$ python -q
>>> import numpy as np
>>> np.set_printoptions(precision=2, suppress=True, linewidth=100, floatmode="fixed")
>>> rng = np.random.default_rng(858)
>>> m1 = np.eye(3, dtype=int)[rng.permutation(3)] * np.array([-4, 5, -2])
>>> m1
array([[ 0,  5,  0],
       [ 0,  0, -2],
       [-4,  0,  0]])
>>> def softmax(z):
...     e = np.exp(z - z.max(axis=-1, keepdims=True))
...     return e / e.sum(axis=-1, keepdims=True)
... 
>>> softmax(m1[2])
array([0.01, 0.50, 0.50])
>>> softmax(m1).sum(axis=1)
array([1.00, 1.00, 1.00])
>>> att = m1 @ m1.T / np.sqrt(3)
>>> np.round(softmax(att + np.triu(np.full(att.shape, -np.inf), 1)), 2) + 0
array([[1.00, 0.00, 0.00],
       [0.09, 0.91, 0.00],
       [0.00, 0.00, 1.00]])
>>> np.round(softmax(att)[2] @ m1, 2) + 0
array([-4.00,  0.00,  0.00])
>>> softmax(att).round(6).argmax(axis=1)
array([0, 1, 2])
>>> f, v = m1[2], m1[1]
>>> f @ v
np.int64(0)
>>> p = (f @ v) / (f @ f) * f
>>> np.linalg.matrix_rank(np.outer(f, v))
np.int64(1)
>>> np.outer(f, v)
array([[0, 0, 8],
       [0, 0, 0],
       [0, 0, 0]])
>>> p
array([-0.00,  0.00,  0.00])
>>> print((v - p) @ f)
0.0
>>> v - p
array([ 0.00,  0.00, -2.00])
>>> round(float(np.linalg.norm(m1, "nuc")), 2)
11.0
>>> print(np.linalg.norm(m1, axis=1))
[5.00 2.00 4.00]
>>> round(float(np.linalg.norm(m1) ** 2 / np.linalg.norm(m1, 2) ** 2), 2)
1.8
>>> np.linalg.norm(m1, axis=0)
array([4.00, 5.00, 2.00])
>>> round(np.linalg.norm(m1, 2), 2)
np.float64(5.0)
>>> feats = np.loadtxt("layer14.csv", delimiter=",")
>>> feats
array([[ 3.00,  0.00, -1.00],
       [ 6.00,  3.00,  1.00],
       [ 7.00,  6.00,  2.00],
       [ 5.00,  9.00,  3.00],
       [ 6.00, 11.00,  3.00],
       [ 4.00, 10.00,  2.00],
       [ 6.00, 12.00,  4.00],
       [ 7.00, 12.00,  5.00],
       [ 9.00, 10.00,  6.00],
       [ 8.00,  9.00,  8.00],
       [ 8.00, 11.00, 11.00],
       [ 9.00,  9.00, 12.00],
       [ 7.00, 11.00, 11.00],
       [ 6.00, 11.00, 11.00],
       [ 9.00, 13.00, 14.00],
       [12.00, 10.00, 13.00],
       [14.00,  8.00, 16.00],
       [16.00,  5.00, 17.00],
       [16.00,  8.00, 14.00],
       [19.00,  8.00, 15.00],
       [22.00, 11.00, 17.00],
       [24.00, 13.00, 14.00],
       [25.00, 11.00, 15.00]])
>>> f = np.array([3, 1, 0])
>>> np.polyval(f, feats[10])
array([200.00, 374.00, 374.00])
>>> np.array([np.convolve(row, f, "same") for row in feats])
array([[ 3.00, -3.00, -1.00],
       [15.00,  6.00,  1.00],
       [25.00, 12.00,  2.00],
       [32.00, 18.00,  3.00],
       [39.00, 20.00,  3.00],
       [34.00, 16.00,  2.00],
       [42.00, 24.00,  4.00],
       [43.00, 27.00,  5.00],
       [39.00, 28.00,  6.00],
       [35.00, 33.00,  8.00],
       [41.00, 44.00, 11.00],
       [36.00, 45.00, 12.00],
       [40.00, 44.00, 11.00],
       [39.00, 44.00, 11.00],
       [48.00, 55.00, 14.00],
       [42.00, 49.00, 13.00],
       [38.00, 56.00, 16.00],
       [31.00, 56.00, 17.00],
       [40.00, 50.00, 14.00],
       [43.00, 53.00, 15.00],
       [55.00, 62.00, 17.00],
       [63.00, 55.00, 14.00],
       [58.00, 56.00, 15.00]])
>>> Xs = feats - feats.mean(axis=0)
>>> left, sig, Vt = np.linalg.svd(Xs, full_matrices=False)
>>> Vt[0] * np.sign(Vt[0, np.abs(Vt[0]).argmax()])
array([0.75, 0.13, 0.65])
>>> sig
array([38.98, 15.23, 12.27])
>>> np.searchsorted(np.cumsum(sig ** 2) / (sig ** 2).sum(), 0.9) + 1
np.int64(2)
>>> (np.sign(left[:, 0]) == np.sign(left[0, 0])).astype(int)
array([1, 1, 1, 1, 1, 1, 1, 1, 1, 1, 1, 0, 1, 1, 0, 0, 0, 0, 0, 0, 0, 0, 0])
>>> z = feats[:, 0] > np.median(feats[:, 0])
>>> f = feats[z].mean(axis=0) - feats[~z].mean(axis=0)
>>> print(f)
[9.83 0.89 8.91]
>>> O, R = np.linalg.qr(feats)
>>> np.abs(np.diag(R))
array([60.08, 24.27, 16.49])
>>> O.shape, R.shape
((23, 3), (3, 3))
>>> Xs = (feats - feats.mean(axis=0)) / feats.std(axis=0)
>>> Xs.std(axis=0)
array([1.00, 1.00, 1.00])
>>> coef = np.linalg.lstsq(np.delete(Xs, 1, axis=1), Xs[:, 1])[0]
>>> coef
array([-0.12,  0.44])
>>> mat = np.loadtxt("test8.csv", delimiter=",")
>>> print(mat)
[[0.40 0.60 0.00]
 [0.44 0.22 0.33]
 [0.38 0.15 0.46]]
>>> # a transition matrix
>>> print(np.allclose(mat @ mat.T, mat.T @ mat))
False
>>> round(np.linalg.det(mat), 2)
np.float64(-0.03)
>>> (mat + mat.T) / 2
array([[0.40, 0.52, 0.19],
       [0.52, 0.22, 0.24],
       [0.19, 0.24, 0.46]])
>>> mat @ mat
array([[0.43, 0.37, 0.20],
       [0.40, 0.37, 0.23],
       [0.40, 0.34, 0.26]])
>>> np.sort(np.abs(np.linalg.eigvals(mat)))
array([0.12, 0.21, 1.00])
>>> print(np.round(softmax(10 * mat[0]), 2) + 0)
[0.12 0.88 0.00]
>>> softmax(mat).sum(axis=1)
array([1.00, 1.00, 1.00])
>>> softmax(mat[0])
array([0.35, 0.42, 0.23])
>>> att = mat @ mat.T / np.sqrt(3)
>>> softmax(att).round(6).argmax(axis=1)
array([0, 2, 2])
>>> t = np.radians(72)
>>> R = np.eye(3)
>>> R[1, 1] = R[0, 0] = np.cos(t)
>>> R[1, 0], R[0, 1] = -np.sin(t), np.sin(t)
>>> R
array([[ 0.31,  0.95,  0.00],
       [-0.95,  0.31,  0.00],
       [ 0.00,  0.00,  1.00]])
>>> other = mat @ R.T
>>> print(np.allclose(np.linalg.norm(mat, axis=1), np.linalg.norm(other, axis=1)))
True
>>> z = rng.permutation(3)
>>> print(z)
[0 1 2]
>>> other = R[z][:, z]
>>> np.sort(np.abs(np.linalg.eigvals(other)))
array([1.00, 1.00, 1.00])
>>> round(float(np.trace(other)), 2)
1.62
>>> print(round(np.linalg.det(other), 2), round(np.linalg.det(R[z]), 2))
1.0 1.0
>>> other = np.array([[1, -1], [2, 3], [3, 3]])
>>> mat @ other
array([[1.60, 1.40],
       [1.89, 1.22],
       [2.08, 1.46]])
>>> other.T @ mat.T
array([[1.60, 1.89, 2.08],
       [1.40, 1.22, 1.46]])
>>> np.linalg.matrix_rank(mat @ other)
np.int64(2)
>>> A = np.load("x.npy")
>>> A
array([[ 9,  5,  9],
       [11,  7, 11],
       [ 6,  2,  6],
       [11,  7, 11]])
>>> left, sig, Vt = np.linalg.svd(A)
>>> print(np.argmax(sig[:-1] / (sig[1:] + 1e-6)) + 1)
2
>>> sig.round(2) + 0
array([29.03,  1.60,  0.00])
>>> other = left[:, :2] @ np.diag(sig[:2]) @ Vt[:2]
>>> print(np.linalg.matrix_rank(other))
2
>>> round(float(np.trace(np.linalg.pinv(A) @ A)), 2)
2.0
>>> A @ np.linalg.pinv(A) @ A
array([[ 9.00,  5.00,  9.00],
       [11.00,  7.00, 11.00],
       [ 6.00,  2.00,  6.00],
       [11.00,  7.00, 11.00]])
>>> r = np.linalg.matrix_rank(A)
>>> r
np.int64(2)
>>> N = np.linalg.svd(A)[2][r:].T
>>> N.shape
(3, 1)
>>> np.round(N[:, 0] / N[np.abs(N[:, 0]).round(6).argmax(), 0], 2) + 0
array([ 1.00,  0.00, -1.00])
>>> np.allclose(A @ N, 0)
True
>>> np.linalg.matrix_rank(A.T @ A), np.linalg.matrix_rank(A @ A.T)
(np.int64(2), np.int64(2))
>>> np.round(N @ N.T, 2) + 0
array([[ 0.50,  0.00, -0.50],
       [ 0.00,  0.00,  0.00],
       [-0.50,  0.00,  0.50]])
>>> print([int(np.linalg.matrix_rank(A[:i])) for i in range(1, len(A) + 1)])
[1, 2, 2, 2]
>>> print([int(np.linalg.matrix_rank(A[:, :j + 1])) for j in range(3)])
[1, 2, 2]
>>> print([int(np.linalg.matrix_rank(np.delete(A, i, axis=0))) for i in range(4)])
[2, 2, 2, 2]
